% ipython --no-banner

In [1]: import numpy as np

In [2]: np.set_printoptions(suppress=True, linewidth=200)

In [3]: rd = lambda a: np.round(a, 3) + 0

In [4]: E = np.loadtxt("w.csv", delimiter=",")

In [5]: print(E)
[[2. 1. 0. 0. 1. 2. 2. 2. 2. 1. 2. 2. 0.]
 [1. 2. 1. 0. 0. 1. 2. 2. 2. 2. 1. 2. 2.]
 [0. 1. 2. 1. 0. 0. 1. 2. 2. 2. 2. 1. 2.]
 [0. 0. 1. 2. 1. 0. 0. 1. 2. 2. 2. 2. 1.]
 [1. 0. 0. 1. 2. 1. 0. 0. 1. 2. 2. 2. 2.]
 [2. 1. 0. 0. 1. 2. 1. 0. 0. 1. 2. 2. 2.]
 [2. 2. 1. 0. 0. 1. 2. 1. 0. 0. 1. 2. 2.]
 [2. 2. 2. 1. 0. 0. 1. 2. 1. 0. 0. 1. 2.]
 [2. 2. 2. 2. 1. 0. 0. 1. 2. 1. 0. 0. 1.]
 [1. 2. 2. 2. 2. 1. 0. 0. 1. 2. 1. 0. 0.]
 [2. 1. 2. 2. 2. 2. 1. 0. 0. 1. 2. 1. 0.]
 [2. 2. 1. 2. 2. 2. 2. 1. 0. 0. 1. 2. 1.]
 [0. 2. 2. 1. 2. 2. 2. 2. 1. 0. 0. 1. 2.]]

In [6]: rng = np.random.default_rng(7742)

In [7]: z = rng.permutation(13)

In [8]: M2 = E[:, z] * rng.choice([-1, 1], 13)

In [9]: print(M2)
[[-0.  0.  0.  2.  2.  2. -2. -2. -1.  2. -1. -1.  2.]
 [-2.  0.  1.  2.  1.  2. -1. -2. -2.  2. -0. -2.  1.]
 [-2.  1.  2.  2.  0.  1. -0. -1. -2.  2. -0. -1.  2.]
 [-1.  2.  1.  1.  0.  0. -0. -2. -2.  2. -1. -0.  2.]
 [-2.  1.  0.  0.  1.  0. -1. -2. -2.  1. -2. -0.  2.]
 [-2.  0.  0.  0.  2.  1. -2. -2. -1.  0. -1. -1.  2.]
 [-2.  0.  1.  1.  2.  2. -1. -2. -0.  0. -0. -2.  1.]
 [-2.  1.  2.  2.  2.  1. -0. -1. -0.  1. -0. -2.  0.]
 [-1.  2.  2.  1.  2.  0. -0. -0. -1.  2. -1. -2.  0.]
 [-0.  2.  2.  0.  1.  0. -1. -0. -2.  1. -2. -2.  1.]
 [-0.  2.  2.  0.  2.  1. -2. -1. -1.  0. -2. -1.  2.]
 [-1.  2.  1.  1.  2.  2. -2. -2. -0.  0. -2. -2.  1.]
 [-2.  1.  2.  2.  0.  2. -2. -1. -0.  1. -2. -2.  0.]]

In [10]: left, _, Vh = np.linalg.svd(E.T @ M2)

In [11]: print(z)
[12  3  2  7  0  6  5 11  9  8  4  1 10]

In [12]: M2 = E / np.sqrt((E ** 2).mean(axis=1, keepdims=True))

In [13]: print(np.linalg.matrix_rank(M2) == np.linalg.matrix_rank(E))
True

In [14]: print(rd(np.linalg.norm(M2, axis=1)))
[3.606 3.606 3.606 3.606 3.606 3.606 3.606 3.606 3.606 3.606 3.606 3.606 3.606]

In [15]: print(np.trace(E))
26.0

In [16]: print(np.allclose(E @ E.T, E.T @ E))
True

In [17]: np.linalg.determinant(E)
---------------------------------------------------------------------------
AttributeError                            Traceback (most recent call last)
Cell In[17], line 1
----> 1 np.linalg.determinant(E)

AttributeError: module 'numpy.linalg' has no attribute 'determinant'

In [18]: print(rd(np.abs(np.linalg.eigvals(E)).max()))
15.548

In [19]: W = np.array([[-1, -2, 0, -2, -2],
    ...:     [2, -1, 1, -2, 0],
    ...:     [1, 1, 0, 2, 2],
    ...:     [-1, 2, 0, -2, -2],
    ...:     [-2, 0, -2, 2, 2],
    ...:     [1, -1, 1, -1, -1],
    ...:     [-2, 1, 2, 1, -2],
    ...:     [1, 1, 0, -1, -1],
    ...:     [0, -1, -2, 1, -1],
    ...:     [-2, 2, -1, -1, -1],
    ...:     [2, -1, 2, 0, -2],
    ...:     [1, -2, -1, -1, 2],
    ...:     [-1, -1, 0, -1, 0]])

In [20]: c = np.array([3, 3, 0, 2, -1])

In [21]: hid = np.maximum(E @ W + c, 0)

In [22]: print((hid > 0).astype(int))
[[1 0 1 0 0]
 [1 0 1 0 0]
 [1 1 0 0 0]
 [1 1 0 0 0]
 [0 0 0 0 0]
 [1 0 1 0 0]
 [1 0 1 0 0]
 [1 0 1 0 0]
 [1 1 0 0 0]
 [1 1 0 0 0]
 [1 1 1 0 0]
 [1 0 1 0 0]
 [1 1 1 0 0]]

In [23]: print(rd((hid > 0).mean(axis=0)))
[0.923 0.462 0.615 0.    0.   ]

In [24]: W2 = np.array([[3, 1], [1, 2], [3, 1], [1, 0], [3, 0]])

In [25]: print(W @ W2)
[[-13  -5]
 [  6   1]
 [ 12   3]
 [ -9   3]
 [ -4  -4]
 [  1   0]
 [ -4   2]
 [  0   3]
 [ -9  -4]
 [-11   1]
 [  5   2]
 [  3  -4]
 [ -5  -3]]

In [26]: print([round(float(np.linalg.det(E[:i, :i])), 2) + 0 for i in range(1, 14)])
[2.0, 3.0, 4.0, 5.0, 4.0, 0.0, -4.0, -11.0, -10.0, 39.0, -108.0, 177.0, 2624.0]

In [27]: try:
    ...:     np.linalg.cholesky(E)
    ...: except np.linalg.LinAlgError as e:
    ...:     print("failed:", e)
    ...: 
failed: Matrix is not positive definite

In [28]: print(np.all(np.linalg.eigvalsh(E) > 0))
False

In [29]: u = np.array([2, -1, 1, -6, 6, -8, 3, -4, 5])

In [30]: W0 = u[np.abs(np.subtract.outer(np.arange(9), np.arange(9)))]

In [31]: print(W0)
[[ 2 -1  1 -6  6 -8  3 -4  5]
 [-1  2 -1  1 -6  6 -8  3 -4]
 [ 1 -1  2 -1  1 -6  6 -8  3]
 [-6  1 -1  2 -1  1 -6  6 -8]
 [ 6 -6  1 -1  2 -1  1 -6  6]
 [-8  6 -6  1 -1  2 -1  1 -6]
 [ 3 -8  6 -6  1 -1  2 -1  1]
 [-4  3 -8  6 -6  1 -1  2 -1]
 [ 5 -4  3 -8  6 -6  1 -1  2]]

In [32]: # equal to its transpose

In [33]: print(rd(np.linalg.eigvalsh(W0).min()))
-14.545

In [34]: print(np.all(np.linalg.eigvalsh(W0) > 0))
False

In [35]: x = np.array([0, -5, -4, 4, 1, -3, 3, 0, 1])

In [36]: print(W0 @ (2 * x))
[  42 -108   66  -46   72  -36    6   56   10]

In [37]: print((W0 * x).sum(axis=1))
[ 21 -54  33 -23  36 -18   3  28   5]

In [38]: print(np.linalg.norm(W0 @ x) <= np.linalg.norm(W0, 2) * np.linalg.norm(x) + 1e-9)
True

In [39]: u = np.array([4, 1])

In [40]: print(np.array([np.convolve(row, u, "same") for row in W0]))
[[  8  -2   3 -23  18 -26   4 -13  16]
 [ -4   7  -2   3 -23  18 -26   4 -13]
 [  4  -3   7  -2   3 -23  18 -26   4]
 [-24  -2  -3   7  -2   3 -23  18 -26]
 [ 24 -18  -2  -3   7  -2   3 -23  18]
 [-32  16 -18  -2  -3   7  -2   3 -23]
 [ 12 -29  16 -18  -2  -3   7  -2   3]
 [-16   8 -29  16 -18  -2  -3   7  -2]
 [ 20 -11   8 -29  16 -18  -2  -3   7]]

In [41]: print(np.correlate(W0[6], W0[1], "full"))
[ -12   41  -72  124 -136  142 -102   80  -66   56  -46   23  -12    7   -5    3   -1]

In [42]: print(np.cross(W0[6, :3], W0[1, :3]))
[-4 -3 -2]

In [43]: print(np.convolve(W0[6], u))
[ 12 -29  16 -18  -2  -3   7  -2   3   1]
